$ python -q
>>> import numpy as np
>>> from numpy import linalg as LA
>>> np.set_printoptions(precision=4, suppress=True, linewidth=120, floatmode="fixed")
>>> mat = np.loadtxt("w.csv", delimiter=",")
>>> mat
array([[ 1.2310,  2.5642, -0.0355, -0.8399, -1.4712],
       [ 2.2745,  2.2700,  1.2339,  2.7423, -0.4961],
       [ 1.5248,  1.2652,  1.8444,  3.2136, -0.8904],
       [ 2.9666,  2.2239,  1.3236,  3.6137, -0.4525],
       [ 1.8680,  1.6104,  2.1878,  4.2437, -0.2018],
       [ 0.5005,  1.4750, -0.3142, -2.1278, -2.8392],
       [ 1.1260,  0.7806, -0.5229, -1.9198, -3.7423],
       [ 0.6965,  2.6446,  1.3306,  1.3577, -0.0248],
       [ 0.3805,  0.9177,  1.0688,  0.5180, -2.0136],
       [ 2.0597,  3.2229,  0.0725,  0.2048, -0.7046],
       [ 3.9207,  0.9143,  0.3812,  2.6830, -2.7046],
       [ 2.3530,  1.4897,  1.5966,  3.5463, -0.9137],
       [ 1.5091,  2.6424,  1.6462,  2.8014,  0.2886],
       [ 4.9581,  2.6888,  0.0622,  3.0824, -1.2491],
       [ 2.8159,  2.3496,  2.0463,  4.9084,  0.3959],
       [ 1.5606,  1.6699,  1.6851,  2.9307, -0.6450],
       [ 1.5113,  2.3237, -0.1727, -0.8340, -1.8490],
       [ 2.1215,  1.3586,  0.0873,  0.2961, -2.5541],
       [ 1.3254,  2.9219,  3.1366,  5.5985,  2.0585],
       [ 1.2307,  1.6430,  1.5076,  2.2459, -0.8494],
       [ 3.7447,  2.6470, -1.3242, -0.9037, -2.6772],
       [ 2.6147,  2.0651,  0.6995,  2.0137, -1.2354],
       [ 2.1384,  3.1057,  1.3230,  2.7843,  0.4287],
       [ 2.2018,  1.5004,  2.0901,  4.3821, -0.4095],
       [-0.6050,  2.0735,  0.5152, -1.5747, -1.4113],
       [ 1.7440,  2.9272, -0.0260, -0.3080, -1.0988],
       [ 1.4650,  2.4042,  0.5454,  0.5558, -1.0504],
       [ 1.2471,  1.9651,  0.6285,  0.5042, -1.4064],
       [ 0.6828,  0.5683,  1.5479,  1.7785, -1.8838],
       [ 2.3991,  2.6398, -0.2781, -0.1571, -1.6383]])
>>> # looks like rank 4
>>> rng = np.random.default_rng(899)
>>> M2 = mat + rng.integers(-2, 3, (30, 4)) @ rng.integers(-2, 3, (4, 5))
>>> M2
array([[  5.2310,   4.5642,  -5.0355,   2.1601,  -4.4712],
       [  2.2745,   6.2700,  -2.7661,   6.7423,  -2.4961],
       [  0.5248,  -3.7348,   2.8444,   0.2136,   4.1096],
       [  6.9666,  -3.7761,  -0.6764,   1.6137,   4.5475],
       [  7.8680,   1.6104,   3.1878,   5.2437,   0.7982],
       [  3.5005,  -3.5250,  -2.3142,  -4.1278,   0.1608],
       [  0.1260,  -2.2194,  -1.5229,  -2.9198,   0.2577],
       [  5.6965,   5.6446,   0.3306,   4.3577,  -2.0248],
       [ -0.6195,   1.9177,   2.0688,   1.5180,  -0.0136],
       [  2.0597,   1.2229,   2.0725,  -1.7952,   0.2954],
       [  4.9207,   1.9143,   0.3812,   2.6830,  -5.7046],
       [ -3.6470,  -2.5103,   2.5966,   0.5463,   4.0863],
       [  7.5091,   4.6424,   3.6462,   4.8014,   0.2886],
       [  4.9581,   6.6888,   4.0622,   3.0824,  -7.2491],
       [  3.8159,  -2.6504,   6.0463,   0.9084,   4.3959],
       [  2.5606,   2.6699,  -1.3149,   3.9307,  -3.6450],
       [  1.5113,   8.3237,  -1.1727,   2.1660,  -8.8490],
       [  2.1215,  -2.6414,   4.0873,  -3.7039,  -0.5541],
       [  3.3254,   4.9219,  -0.8634,   9.5985,   4.0585],
       [  4.2307,   0.6430,  -1.4924,   3.2459,   0.1506],
       [  7.7447,   0.6470,  -7.3242,   1.0963,   0.3228],
       [  5.6147,   5.0651,  -4.3005,   5.0137,  -6.2354],
       [  8.1384,   3.1057,  -3.6770,   5.7843,   1.4287],
       [  1.2018,   2.5004,   6.0901,   4.3821,   1.5905],
       [  5.3950,   6.0735,  -0.4848,   1.4253,  -6.4113],
       [ -3.2560,   1.9272,   2.9740,  -1.3080,   3.9012],
       [  2.4650,   1.4042,   0.5454,   0.5558,   0.9496],
       [  2.2471,   8.9651,   0.6285,   4.5042,  -7.4064],
       [  4.6828,   8.5683,   1.5479,   5.7785, -11.8838],
       [ -0.6009,  -2.3602,   2.7219,  -5.1571,   0.3617]])
>>> M2 - mat
array([[  4.0000,   2.0000,  -5.0000,   3.0000,  -3.0000],
       [  0.0000,   4.0000,  -4.0000,   4.0000,  -2.0000],
       [ -1.0000,  -5.0000,   1.0000,  -3.0000,   5.0000],
       [  4.0000,  -6.0000,  -2.0000,  -2.0000,   5.0000],
       [  6.0000,   0.0000,   1.0000,   1.0000,   1.0000],
       [  3.0000,  -5.0000,  -2.0000,  -2.0000,   3.0000],
       [ -1.0000,  -3.0000,  -1.0000,  -1.0000,   4.0000],
       [  5.0000,   3.0000,  -1.0000,   3.0000,  -2.0000],
       [ -1.0000,   1.0000,   1.0000,   1.0000,   2.0000],
       [  0.0000,  -2.0000,   2.0000,  -2.0000,   1.0000],
       [  1.0000,   1.0000,   0.0000,   0.0000,  -3.0000],
       [ -6.0000,  -4.0000,   1.0000,  -3.0000,   5.0000],
       [  6.0000,   2.0000,   2.0000,   2.0000,   0.0000],
       [  0.0000,   4.0000,   4.0000,   0.0000,  -6.0000],
       [  1.0000,  -5.0000,   4.0000,  -4.0000,   4.0000],
       [  1.0000,   1.0000,  -3.0000,   1.0000,  -3.0000],
       [  0.0000,   6.0000,  -1.0000,   3.0000,  -7.0000],
       [  0.0000,  -4.0000,   4.0000,  -4.0000,   2.0000],
       [  2.0000,   2.0000,  -4.0000,   4.0000,   2.0000],
       [  3.0000,  -1.0000,  -3.0000,   1.0000,   1.0000],
       [  4.0000,  -2.0000,  -6.0000,   2.0000,   3.0000],
       [  3.0000,   3.0000,  -5.0000,   3.0000,  -5.0000],
       [  6.0000,   0.0000,  -5.0000,   3.0000,   1.0000],
       [ -1.0000,   1.0000,   4.0000,   0.0000,   2.0000],
       [  6.0000,   4.0000,  -1.0000,   3.0000,  -5.0000],
       [ -5.0000,  -1.0000,   3.0000,  -1.0000,   5.0000],
       [  1.0000,  -1.0000,   0.0000,   0.0000,   2.0000],
       [  1.0000,   7.0000,   0.0000,   4.0000,  -6.0000],
       [  4.0000,   8.0000,   0.0000,   4.0000, -10.0000],
       [ -3.0000,  -5.0000,   3.0000,  -5.0000,   2.0000]])
>>> np.abs(M2 - mat).sum(axis=1)
array([17.0000, 14.0000, 15.0000, 19.0000,  9.0000, 15.0000, 10.0000, 14.0000,  6.0000,  7.0000,  5.0000, 19.0000,
       12.0000, 14.0000, 18.0000,  9.0000, 17.0000, 14.0000, 14.0000,  9.0000, 17.0000, 19.0000, 15.0000,  8.0000,
       19.0000, 15.0000,  4.0000, 18.0000, 26.0000, 18.0000])
